>>> import numpy as np
>>> np.set_printoptions(suppress=True, linewidth=200)
>>> rnd = lambda a: np.round(a, 3) + 0
>>> F = np.load("a.npy")
>>> F
array([[2., 1., 0., 0.],
       [0., 2., 1., 0.],
       [0., 0., 2., 1.],
       [0., 0., 0., 2.]])
>>> ev, vecs = np.linalg.eig(F)
>>> np.prod(ev)
np.float64(16.0)
>>> rnd(np.sort(np.linalg.eigvals(F @ F)))
array([4., 4., 4., 4.])
>>> rnd(np.sort(np.linalg.eigvals(F.T)))
array([2., 2., 2., 2.])
>>> ev
array([2., 2., 2., 2.])
>>> F @ vecs[:, 0] - ev[0] * vecs[:, 0]
array([0., 0., 0., 0.])
>>> blk = np.stack([F, 5 * F, F[::-1]])
>>> (blk @ F.T).shape
(3, 4, 4)
>>> blk.shape
(3, 4, 4)
>>> np.einsum("bij,cij->bc", blk, blk)
array([[ 19.,  95.,   4.],
       [ 95., 475.,  20.],
       [  4.,  20.,  19.]])
>>> J = np.load("arr.npy")
>>> J
array([[ -3.064,  -5.218, -21.725],
       [  3.716,  -2.052,   2.194],
       [ -7.929,   0.121,  -4.731],
       [-13.649,   5.201,  -5.243],
       [ -2.829,  -1.187,  -2.854],
       [  8.095,  -1.944,   0.282],
       [  0.96 ,   4.272,  -6.904],
       [ -3.876,  -1.045,  -4.518],
       [ -3.69 ,  -1.22 ,   1.403],
       [  4.098,   2.397,  -1.325],
       [ -7.74 ,  -0.418,  -7.406],
       [ 10.456,   1.387,   9.975],
       [ -0.528,  -3.551, -11.92 ],
       [ -4.074,   2.88 ,   8.771],
       [ -8.356,  -0.919,   3.444],
       [ -5.502,   2.033,   0.583],
       [ -7.377,  -4.949,  -6.325],
       [  6.792,   1.865,   8.815],
       [ -1.438,   0.748,  -0.934],
       [  2.645,  -1.48 ,  -1.973],
       [  9.026,  -2.266,  -0.383],
       [ -2.528,  -0.794,   2.441]])
>>> B = J / np.sqrt((J ** 2).mean(axis=1, keepdims=True))
>>> rnd(np.linalg.norm(B, axis=1))
array([1.732, 1.732, 1.732, 1.732, 1.732, 1.732, 1.732, 1.732, 1.732, 1.732, 1.732, 1.732, 1.732, 1.732, 1.732, 1.732, 1.732, 1.732, 1.732, 1.732, 1.732, 1.732])
>>> rnd(B[4])
array([-1.169, -0.491, -1.18 ])
>>> basis = J[[3, 0]].astype(float)
>>> for _ in range(7):
...     labels = np.linalg.norm(J[:, None] - basis, axis=-1).argmin(axis=1)
...     basis = np.array([J[labels == j].mean(axis=0) for j in range(2)])
... 
>>> labels
array([1, 0, 0, 0, 0, 0, 0, 0, 0, 0, 0, 0, 1, 0, 0, 0, 0, 0, 0, 0, 0, 0])
>>> rnd(basis)
array([[ -1.16 ,   0.131,  -0.234],
       [ -1.796,  -4.384, -16.822]])
>>> G = basis.T @ basis
>>> rnd(np.linalg.eigvalsh(G)[::-1])
array([305.544,   1.32 ,   0.   ])
>>> rnd(G)
array([[  4.571,   7.722,  30.485],
       [  7.722,  19.241,  73.727],
       [ 30.485,  73.727, 283.051]])
>>> rnd(np.linalg.svd(basis, compute_uv=False) ** 2)
array([305.544,   1.32 ])
>>> np.linalg.matrix_rank(G)
np.int64(2)
>>> rnd(np.trace(G)), rnd((basis ** 2).sum())
(np.float64(306.864), np.float64(306.864))
>>> left, sig, Vt = np.linalg.svd(G)
>>> vecs = Vt[:(sig > 1e-8).sum()]
>>> rng = np.random.default_rng(9634)
>>> vec = G[2] + 5 * G[1] + rng.integers(2) * np.eye(3)[0]
>>> rnd(vec)
array([ 69.095, 169.933, 651.689])
>>> np.linalg.matrix_rank(np.vstack([G, vec]))
np.int64(2)
>>> rnd(vecs.T @ vecs)
array([[ 0.974, -0.153,  0.043],
       [-0.153,  0.096,  0.252],
       [ 0.043,  0.252,  0.93 ]])
>>> np.allclose(vecs.T @ vecs @ vec, vec)
True
>>> rnd(np.linalg.norm(vec - vecs.T @ vecs @ vec))
np.float64(0.0)
>>> D = np.linalg.norm(J[:, None] - J[None], axis=-1)
>>> (D + 1e9 * np.eye(22)).round(6).argmin(axis=1)
array([12, 19, 10,  2,  7, 20,  9,  4, 21, 19,  2, 17,  7, 21, 15,  8, 10, 11,  4,  9,  5,  8])
>>> D.shape
(22, 22)
>>> data = np.load("mat.npy")
>>> rnd(data)
array([[-0.469,  0.29 , -0.835],
       [ 0.625, -0.559, -0.545],
       [-0.625, -0.777,  0.081]])
>>> blk = np.stack([data, 5 * data, data[::-1]])
>>> np.linalg.matrix_rank(blk)
array([3, 3, 3])
>>> (blk @ data.T).shape
(3, 3, 3)
>>> rnd(np.einsum("bij,cij->bc", blk, blk))
array([[ 3., 15.,  1.],
       [15., 75.,  5.],
       [ 1.,  5.,  3.]])
